$ python3 -q
>>> import numpy as np
>>> np.set_printoptions(precision=2, suppress=True, linewidth=140, legacy="1.25")
>>> tidy = lambda a: np.round(a, 2) + 0
>>> m1 = np.array([[5.0, 4.0, 0.0], [4.0, 5.0, 0.0], [0.0, 0.0, 5.0]])
>>> f = np.array([-3, 3, -2])
>>> B = m1 + np.outer(f, np.eye(3)[0])
>>> np.linalg.matrix_rank(np.linalg.inv(B) - np.linalg.inv(m1), tol=1e-8)
1
>>> x0 = np.ones(3)
>>> for _ in range(5):
...     x0 = m1 @ x0
...     x0 /= np.linalg.norm(x0)
...     print(round(x0 @ m1 @ x0, 2))
... 
8.47
8.82
8.94
8.98
8.99
>>> tidy(x0)
array([0.71, 0.71, 0.04])
>>> w, V = np.linalg.eigh(m1)
>>> x0 = np.array([1, 0, 2])
>>> (np.sign(V[:, -1].round(6)) == np.sign(V[0, -1].round(6))).astype(int)
array([1, 1, 0])
>>> tidy(np.linalg.eigvalsh(m1[1:, 1:]))
array([5., 5.])
>>> np.abs(m1).sum(axis=1).max(), np.abs(w).max()
(9.0, 9.0)
>>> tidy(V * np.abs(w) @ V.T)
array([[5., 4., 0.],
       [4., 5., 0.],
       [0., 0., 5.]])
>>> x0 @ m1 @ x0 / (x0 @ x0), tidy(w[0]), w[-1]
(5.0, 1.0, 9.0)
>>> J = np.load("run14.npy")
>>> J
array([[ 0,  0,  0],
       [-8, -1,  3],
       [ 0,  0,  0],
       [ 0,  0,  0],
       [ 0,  0,  0],
       [-4, -2, -2],
       [-3,  3,  0],
       [-4, -2, -2],
       [ 0,  0,  0],
       [-7,  4,  5],
       [-3,  3,  0],
       [ 0,  0,  0],
       [-3,  3,  0],
       [-4, -2, -2],
       [ 0,  0,  0],
       [-3,  3,  0],
       [ 0,  0,  0]])
>>> idx = J[:, 2] > np.median(J[:, 2])
>>> f = J[idx].mean(axis=0) - J[~idx].mean(axis=0)
>>> ((J - J.mean(axis=0)) @ f > 0).astype(int)
array([0, 1, 0, 0, 0, 0, 1, 0, 0, 1, 1, 0, 1, 0, 0, 1, 0])
>>> np.argsort(-np.abs(f).round(6), kind="stable")
array([0, 2, 1])
>>> idx.astype(int)
array([0, 1, 0, 0, 0, 0, 0, 0, 0, 1, 0, 0, 0, 0, 0, 0, 0])
>>> tidy((((J - J.mean(axis=0)) @ f > 0) == idx).mean())
0.76
>>> d = np.linalg.norm(J[:, None] - J[None], axis=-1)
>>> np.linalg.matrix_rank(d ** 2)
5
>>> d.shape
(17, 17)
>>> tidy(np.linalg.norm(J - J.mean(axis=0), axis=1))
array([2.36, 6.57, 2.36, 2.36, 2.36, 3.71, 2.57, 3.71, 2.36, 7.62, 2.57, 2.36, 2.57, 3.71, 2.36, 2.57, 2.36])
>>> tidy(d[:5, :5])
array([[0. , 8.6, 0. , 0. , 0. ],
       [8.6, 0. , 8.6, 8.6, 8.6],
       [0. , 8.6, 0. , 0. , 0. ],
       [0. , 8.6, 0. , 0. , 0. ],
       [0. , 8.6, 0. , 0. , 0. ]])
>>> (d + 1e9 * np.eye(17)).round(6).argmin(axis=1)
array([ 2,  9,  0,  0,  0,  7, 10,  5,  0,  1,  6,  0,  6,  5,  0,  6,  0])
>>> d[9].round(6).argsort(kind="stable")[:4]
array([ 9,  1,  6, 10])
>>> cov = np.cov(J, rowvar=False)
>>> tidy(cov)
array([[ 6.72, -0.71, -1.9 ],
       [-0.71,  3.76,  1.75],
       [-1.9 ,  1.75,  2.86]])
>>> tidy(np.polyfit(J[:, 1], J[:, 0], 1))
array([-0.19, -2.19])
>>> tidy(np.corrcoef(J[:, 1], J[:, 0])[0, 1])
-0.14
>>> np.argsort(-J.std(axis=0).round(6), kind="stable")
array([0, 1, 2])
>>> np.argwhere(np.triu(np.abs(np.corrcoef(J.T)) > 0.8, 1))
array([], shape=(0, 2), dtype=int64)
>>> M = np.array([[1.0, 0.0], [0.75, 0.25]])
>>> tidy(np.linalg.matrix_power(M - np.diag(np.diag(M)), 2))
array([[0., 0.],
       [0., 0.]])
>>> tidy(M @ M)
array([[1.  , 0.  ],
       [0.94, 0.06]])
